% python3 -q
>>> import numpy as np
>>> import numpy.linalg as la
>>> np.set_printoptions(precision=3, suppress=True, linewidth=120, floatmode="fixed")
>>> tidy = lambda a: np.round(a, 3) + 0
>>> F = np.loadtxt("a.csv", delimiter=",")
>>> F
array([[ 3.000,  0.000,  3.000,  2.000,  0.000,  3.000,  3.000,  2.000,  0.000,  0.000,  2.000,  1.000,  1.000],
       [ 0.000,  0.000,  1.000, -1.000, -2.000, -3.000, -1.000, -3.000,  0.000,  3.000, -1.000,  3.000, -2.000],
       [ 0.000, -1.000,  1.000,  1.000,  1.000,  3.000,  1.000,  3.000, -1.000, -2.000, -3.000,  2.000,  2.000],
       [ 0.000,  1.000, -3.000, -2.000, -3.000, -2.000,  1.000, -3.000,  2.000,  1.000, -1.000, -2.000,  2.000],
       [ 0.000,  0.000, -3.000, -1.000,  3.000,  1.000, -2.000, -1.000,  0.000,  1.000,  0.000,  2.000,  3.000],
       [ 0.000, -1.000, -1.000, -1.000, -2.000, -1.000, -2.000, -2.000, -3.000, -2.000, -3.000,  2.000, -3.000],
       [ 0.000,  1.000,  2.000,  3.000,  1.000, -1.000, -1.000, -2.000,  3.000,  3.000, -1.000,  0.000, -2.000],
       [ 0.000, -1.000,  1.000,  2.000, -2.000, -1.000,  3.000,  3.000, -3.000,  2.000,  2.000,  2.000, -1.000],
       [ 0.000,  0.000,  0.000,  1.000,  1.000, -2.000,  2.000, -1.000, -1.000,  3.000, -1.000,  2.000, -2.000],
       [ 0.000, -1.000, -3.000,  1.000,  3.000,  2.000, -1.000,  3.000,  1.000,  1.000,  3.000, -2.000,  2.000],
       [ 0.000, -3.000, -1.000,  2.000, -1.000, -1.000,  3.000,  0.000,  0.000,  1.000, -2.000, -2.000,  3.000],
       [ 0.000,  0.000,  3.000, -1.000,  2.000,  0.000, -1.000,  0.000, -1.000,  1.000,  3.000,  0.000,  2.000],
       [ 0.000,  3.000,  3.000,  1.000,  2.000,  3.000, -1.000,  2.000,  0.000,  1.000, -1.000, -1.000,  2.000]])
>>> other = F / la.norm(F, axis=1, keepdims=True)
>>> G = other @ other.T
>>> tidy(np.degrees(np.arccos(np.clip(G[9, 1], -1, 1))))
np.float64(132.384)
>>> tidy(G[9])
array([ 0.155, -0.674,  0.082, -0.173,  0.462, -0.635, -0.186, -0.058, -0.351,  1.000,  0.105,  0.251,  0.248])
>>> (G - 2 * np.eye(13)).round(6).argmax(axis=1)
array([ 7,  8, 12, 10,  9,  1,  8,  0,  1,  4,  3, 12,  2])
>>> tidy(la.norm(other, axis=1))
array([1.000, 1.000, 1.000, 1.000, 1.000, 1.000, 1.000, 1.000, 1.000, 1.000, 1.000, 1.000, 1.000])
>>> rng = np.random.default_rng(3)
>>> labels = rng.permutation(13)
>>> labels
array([ 9, 12,  2, 11,  0,  1,  4,  7,  6, 10,  5,  3,  8])
>>> other = F[labels][:, labels]
>>> np.allclose(other, F)
False
>>> tidy(np.sort(np.abs(la.eigvals(other))))
array([0.019, 3.000, 3.603, 3.603, 3.633, 3.633, 4.050, 4.588, 4.588, 4.863, 4.863, 6.285, 7.162])
>>> np.diag(other)
array([ 1.000,  2.000,  1.000,  0.000,  3.000,  0.000,  3.000,  3.000, -1.000, -2.000, -1.000, -2.000, -1.000])
